$ ipython --no-banner

In [1]: import numpy as np

In [2]: np.set_printoptions(suppress=True, linewidth=200)

In [3]: def rd(a):
   ...:     return np.round(a, 2) + 0
   ...: 

In [4]: M2 = np.array([[1, 1], [1, -1]])

In [5]: rng = np.random.default_rng(14)

In [6]: feats = np.kron(M2, np.kron(M2, M2))[rng.permutation(8)][:3]

In [7]: print(feats)
[[ 1 -1 -1  1  1 -1 -1  1]
 [ 1  1 -1 -1 -1 -1  1  1]
 [ 1  1  1  1 -1 -1 -1 -1]]

In [8]: def softmax(z):
   ...:     e = np.exp(z - z.max(axis=-1, keepdims=True))
   ...:     return e / e.sum(axis=-1, keepdims=True)
   ...: 

In [9]: print(rd(softmax(feats).sum(axis=1)))
[1. 1. 1.]

In [10]: rd(softmax(feats[2]))
Out[10]: array([0.22, 0.22, 0.22, 0.22, 0.03, 0.03, 0.03, 0.03])

In [11]: S = feats @ feats.T / np.sqrt(8)

In [12]: print(rd(softmax(S)[2] @ feats))
[ 1.    0.89  0.79  0.89 -0.89 -1.   -0.89 -0.79]

In [13]: rd(softmax(S + np.triu(np.full(S.shape, -np.inf), 1)))
Out[13]: 
array([[1.  , 0.  , 0.  ],
       [0.06, 0.94, 0.  ],
       [0.05, 0.05, 0.89]])

In [14]: x = np.array([2, 1, 1, 2, 2, 2, 1, 2])

In [15]: feats @ np.eye(8)[6]
Out[15]: array([-1.,  1., -1.])

In [16]: np.einsum("ij,j->i", feats, x)
Out[16]: array([ 3, -1, -1])

In [17]: print(np.sign((feats @ x).round(6)))
[ 1 -1 -1]

In [18]: feats @ (2 * x)
Out[18]: array([ 6, -2, -2])

In [19]: feats @ x
Out[19]: array([ 3, -1, -1])

In [20]: t = np.radians(180)

In [21]: R = np.eye(8)

In [22]: R[5, 5] = R[7, 7] = np.cos(t)

In [23]: R[5, 7], R[7, 5] = -np.sin(t), np.sin(t)

In [24]: rd(R)
Out[24]: 
array([[ 1.,  0.,  0.,  0.,  0.,  0.,  0.,  0.],
       [ 0.,  1.,  0.,  0.,  0.,  0.,  0.,  0.],
       [ 0.,  0.,  1.,  0.,  0.,  0.,  0.,  0.],
       [ 0.,  0.,  0.,  1.,  0.,  0.,  0.,  0.],
       [ 0.,  0.,  0.,  0.,  1.,  0.,  0.,  0.],
       [ 0.,  0.,  0.,  0.,  0., -1.,  0.,  0.],
       [ 0.,  0.,  0.,  0.,  0.,  0.,  1.,  0.],
       [ 0.,  0.,  0.,  0.,  0.,  0.,  0., -1.]])

In [25]: M2 = feats @ R.T

In [26]: print(rd(np.linalg.det(R)), np.trace(R))
1.0 4.0

In [27]: rd(np.linalg.svd(feats, compute_uv=False)), rd(np.linalg.svd(M2, compute_uv=False))
Out[27]: (array([2.83, 2.83, 2.83]), array([2.83, 2.83, 2.83]))

In [28]: rd(M2)
Out[28]: 
array([[ 1., -1., -1.,  1.,  1.,  1., -1., -1.],
       [ 1.,  1., -1., -1., -1.,  1.,  1., -1.],
       [ 1.,  1.,  1.,  1., -1.,  1., -1.,  1.]])

In [29]: rd(np.linalg.norm(feats, 1)), rd(np.linalg.norm(feats, np.inf))
Out[29]: (np.float64(3.0), np.float64(8.0))

In [30]: rd(np.linalg.norm(feats[1], 1)), rd(np.linalg.norm(feats[1], np.inf))
Out[30]: (np.float64(8.0), np.float64(1.0))

In [31]: rd(np.linalg.norm(feats, axis=0))
Out[31]: array([1.73, 1.73, 1.73, 1.73, 1.73, 1.73, 1.73, 1.73])

In [32]: A = np.array([[2, 1, 0, 1], [3, 2, 3, 2], [3, 2, 2, 3], [2, 3, 0, 2]])

In [33]: A[:, 3] = -2 * A[:, 1]

In [34]: A
Out[34]: 
array([[ 2,  1,  0, -2],
       [ 3,  2,  3, -4],
       [ 3,  2,  2, -4],
       [ 2,  3,  0, -6]])

In [35]: M2 = A[0, 0] * A[1:] - np.outer(A[1:, 0], A[0])

In [36]: M2
Out[36]: 
array([[ 0,  1,  6, -2],
       [ 0,  1,  4, -2],
       [ 0,  4,  0, -8]])

In [37]: np.linalg.matrix_rank(M2), np.linalg.matrix_rank(A)
Out[37]: (np.int64(2), np.int64(3))

In [38]: M2 = np.array([[-2, -1, 1], [-2, 0, 2], [-2, -2, 2]])

In [39]: mat = np.triu(M2, 1)

In [40]: print(mat)
[[ 0 -1  1]
 [ 0  0  2]
 [ 0  0  0]]

In [41]: # null space of dimension 1

In [42]: (mat + mat.T) / 2
Out[42]: 
array([[ 0. , -0.5,  0.5],
       [-0.5,  0. ,  1. ],
       [ 0.5,  1. ,  0. ]])

In [43]: assert mat == mat.T
Traceback (most recent call last):
  Cell In[43], line 1
    assert mat == mat.T
ValueError: The truth value of an array with more than one element is ambiguous. Use a.any() or a.all()


In [44]: print(rd(np.sort(np.abs(np.linalg.eigvals(mat)))))
[0. 0. 0.]

In [45]: np.linalg.matrix_power(mat, 2)
Out[45]: 
array([[ 0,  0, -2],
       [ 0,  0,  0],
       [ 0,  0,  0]])

In [46]: np.allclose(mat, mat.T)
Out[46]: False

In [47]: rd(np.linalg.det(mat))
Out[47]: np.float64(0.0)

In [48]: J = np.load("arr.npy")

In [49]: J
Out[49]: 
array([[ 2,  0, -1],
       [ 2, -1,  1],
       [ 6, -2,  1]])

In [50]: # null space of dimension 1

In [51]: (J - J.T) / 2
Out[51]: 
array([[ 0. , -1. , -3.5],
       [ 1. ,  0. ,  1.5],
       [ 3.5, -1.5,  0. ]])

In [52]: J @ J
Out[52]: 
array([[-2,  2, -3],
       [ 8, -1, -2],
       [14,  0, -7]])

In [53]: np.linalg.matrix_power(J, 2)
Out[53]: 
array([[-2,  2, -3],
       [ 8, -1, -2],
       [14,  0, -7]])

In [54]: np.allclose(J, J.T)
Out[54]: False

In [55]: np.trace(J)
Out[55]: np.int64(2)

In [56]: np.allclose(J @ J.T, J.T @ J)
Out[56]: False

In [57]: M2 = np.array([[5, -2, 5], [3, 3, 4]])

In [58]: cent = np.kron(M2, J)

In [59]: np.linalg.matrix_rank(cent)
Out[59]: np.int64(4)

In [60]: cent
Out[60]: 
array([[ 10,   0,  -5,  -4,   0,   2,  10,   0,  -5],
       [ 10,  -5,   5,  -4,   2,  -2,  10,  -5,   5],
       [ 30, -10,   5, -12,   4,  -2,  30, -10,   5],
       [  6,   0,  -3,   6,   0,  -3,   8,   0,  -4],
       [  6,  -3,   3,   6,  -3,   3,   8,  -4,   4],
       [ 18,  -6,   3,  18,  -6,   3,  24,  -8,   4]])
